$ python3 -q
>>> import numpy as np
>>> np.set_printoptions(suppress=True, linewidth=160)
>>> def tidy(a):
...     return np.round(a, 3) + 0
... 
>>> A = np.load("data.npy")
>>> A
array([[-0.006, -0.348, -0.011,  3.001, -1.362,  6.385, -4.446],
       [-0.025, -0.072, -0.122,  1.963, -0.78 ,  4.26 , -3.101],
       [-0.008, -0.243, -0.018,  1.899, -0.851,  4.143, -2.995],
       [-0.076,  0.285, -0.026, -3.037,  1.226, -6.38 ,  4.384],
       [ 0.019, -0.067,  0.085,  0.067,  0.044, -0.015, -0.045],
       [ 0.075, -0.044, -0.021,  0.09 ,  0.004, -0.081,  0.059],
       [ 0.045,  0.287, -0.065, -3.036,  1.159, -6.324,  4.468],
       [-0.042, -0.205,  0.   ,  1.926, -0.781,  4.181, -2.952],
       [-0.049,  0.021, -0.019, -1.07 ,  0.417, -2.081,  1.518],
       [-0.022, -0.127, -0.042,  0.943, -0.418,  2.142, -1.554],
       [ 0.054,  0.   , -0.057, -0.109, -0.042, -0.011, -0.059],
       [ 0.009,  0.126, -0.013, -0.973,  0.375, -2.087,  1.498],
       [-0.008,  0.27 , -0.045, -2.02 ,  0.784, -4.173,  2.997],
       [-0.01 , -0.116, -0.059,  0.897, -0.371,  2.099, -1.504],
       [-0.002,  0.098, -0.08 , -0.98 ,  0.358, -2.137,  1.485],
       [-0.052,  0.081, -0.032, -1.035,  0.391, -2.125,  1.505],
       [-0.032,  0.121,  0.042, -0.96 ,  0.353, -2.116,  1.508],
       [ 0.095, -0.172, -0.044,  0.976, -0.471,  2.046, -1.476],
       [-0.111,  0.378,  0.082, -2.952,  1.165, -6.331,  4.492],
       [-0.006,  0.113,  0.003, -1.037,  0.337, -2.075,  1.503],
       [-0.023,  0.075, -0.06 , -0.034,  0.069, -0.031, -0.086],
       [ 0.02 , -0.33 , -0.063,  2.934, -1.237,  6.258, -4.517],
       [ 0.018,  0.155,  0.029, -0.998,  0.381, -2.124,  1.52 ],
       [-0.066, -0.293, -0.004,  2.989, -1.25 ,  6.415, -4.474],
       [ 0.064, -0.213,  0.018,  3.05 , -1.292,  6.342, -4.544],
       [-0.025, -0.319, -0.151,  2.974, -1.193,  6.286, -4.415],
       [ 0.052, -0.28 ,  0.121,  2.08 , -0.884,  4.299, -3.039],
       [ 0.018,  0.021,  0.005, -0.027,  0.012, -0.13 ,  0.007],
       [-0.037, -0.094, -0.025,  0.883, -0.349,  2.136, -1.461],
       [-0.055, -0.38 , -0.078,  3.026, -1.198,  6.203, -4.542],
       [-0.076,  0.014, -0.01 , -0.013, -0.009, -0.041,  0.003]])
>>> r0 = np.array([7, 4, 5])
>>> tidy(np.cross(A[5, :3], A[16, :3]))
array([ 0.001, -0.002,  0.008])
>>> print(tidy(np.correlate(A[5], A[16], "full")))
[ 0.113 -0.225  0.088  0.093 -0.146 -0.071  0.167 -0.155  0.11  -0.062 -0.007  0.01  -0.002]
>>> tidy(np.convolve(A[5], r0))
array([ 0.525, -0.008,  0.052,  0.326,  0.283, -0.101,  0.109, -0.169,  0.295])
